$ python3 -q
>>> import numpy as np
>>> import numpy.linalg as la
>>> np.set_printoptions(suppress=True, linewidth=100)
>>> rd = lambda a: np.round(a, 3) + 0
>>> X = np.cumsum(np.array([[0, 2, 5, 2],
...     [1, 1, 1, 0],
...     [0, 5, 1, 4],
...     [3, 3, 2, 1],
...     [0, 1, 5, 2],
...     [3, 3, 5, 3],
...     [0, 3, 3, 4],
...     [5, 0, 4, 5],
...     [4, 4, 0, 2],
...     [4, 4, 2, 2],
...     [5, 4, 0, 3],
...     [0, 0, 3, 2],
...     [0, 5, 3, 0],
...     [3, 1, 3, 4],
...     [5, 0, 2, 1]]), axis=0)
>>> X
array([[ 0,  2,  5,  2],
       [ 1,  3,  6,  2],
       [ 1,  8,  7,  6],
       [ 4, 11,  9,  7],
       [ 4, 12, 14,  9],
       [ 7, 15, 19, 12],
       [ 7, 18, 22, 16],
       [12, 18, 26, 21],
       [16, 22, 26, 23],
       [20, 26, 28, 25],
       [25, 30, 28, 28],
       [25, 30, 31, 30],
       [25, 35, 34, 30],
       [28, 36, 37, 34],
       [33, 36, 39, 35]])
>>> Ac = (X - X.mean(axis=0)) / X.std(axis=0)
>>> rd(Ac.std(axis=0))
array([1., 1., 1., 1.])
>>> c = la.lstsq(np.delete(Ac, 2, axis=1), Ac[:, 2])[0]
>>> np.abs(c).argmax()
np.int64(2)
>>> Ac = X - X.mean(axis=0)
>>> evecs = la.svd(Ac)[2][:1]
>>> Y = Ac - Ac @ evecs.T @ evecs
>>> la.norm(Y, axis=1).round(6).argmax()
np.int64(7)
>>> rd((Ac @ evecs.T).std(axis=0))
array([22.109])
>>> P = X @ la.solve(X.T @ X, X.T)
>>> np.allclose(P @ P, P)
True
>>> rd(np.trace(P))
np.float64(4.0)
>>> rd(la.eigvalsh(P))
array([0., 0., 0., 0., 0., 0., 0., 0., 0., 0., 0., 1., 1., 1., 1.])
>>> z = X[:, 0] > np.median(X[:, 0])
>>> r0 = X[z].mean(axis=0) - X[~z].mean(axis=0)
>>> rd((((X - X.mean(axis=0)) @ r0 > 0) == z).mean())
np.float64(0.933)
>>> ((X - X.mean(axis=0)) @ r0 > 0).astype(int)
array([0, 0, 0, 0, 0, 0, 0, 1, 1, 1, 1, 1, 1, 1, 1])
>>> W2 = X[[4, 7]].astype(float)
>>> for _ in range(5):
...     z = la.norm(X[:, None] - W2, axis=-1).argmin(axis=1)
...     W2 = np.array([X[z == j].mean(axis=0) for j in range(2)])
... 
>>> z
array([0, 0, 0, 0, 0, 0, 0, 1, 1, 1, 1, 1, 1, 1, 1])
>>> np.bincount(z)
array([7, 8])
>>> J = np.array([[4, 2, 0], [2, 0, 3], [0, 3, 0]])
>>> J
array([[4, 2, 0],
       [2, 0, 3],
       [0, 3, 0]])
>>> # symmetric, so the eigenvalues are real
>>> vals, evecs = la.eig(J)
>>> rd(np.prod(vals))
np.float64(-36.0)
>>> rd(np.sort(la.eigvals(la.inv(J))))
array([-0.304,  0.194,  0.472])
>>> rd(vals)
array([-3.287,  5.168,  2.119])
>>> rd(np.sort(la.eigvals(J @ J)))
array([ 4.492, 10.804, 26.704])
>>> rd(np.sort(la.eigvals(J.T)))
array([-3.287,  2.119,  5.168])
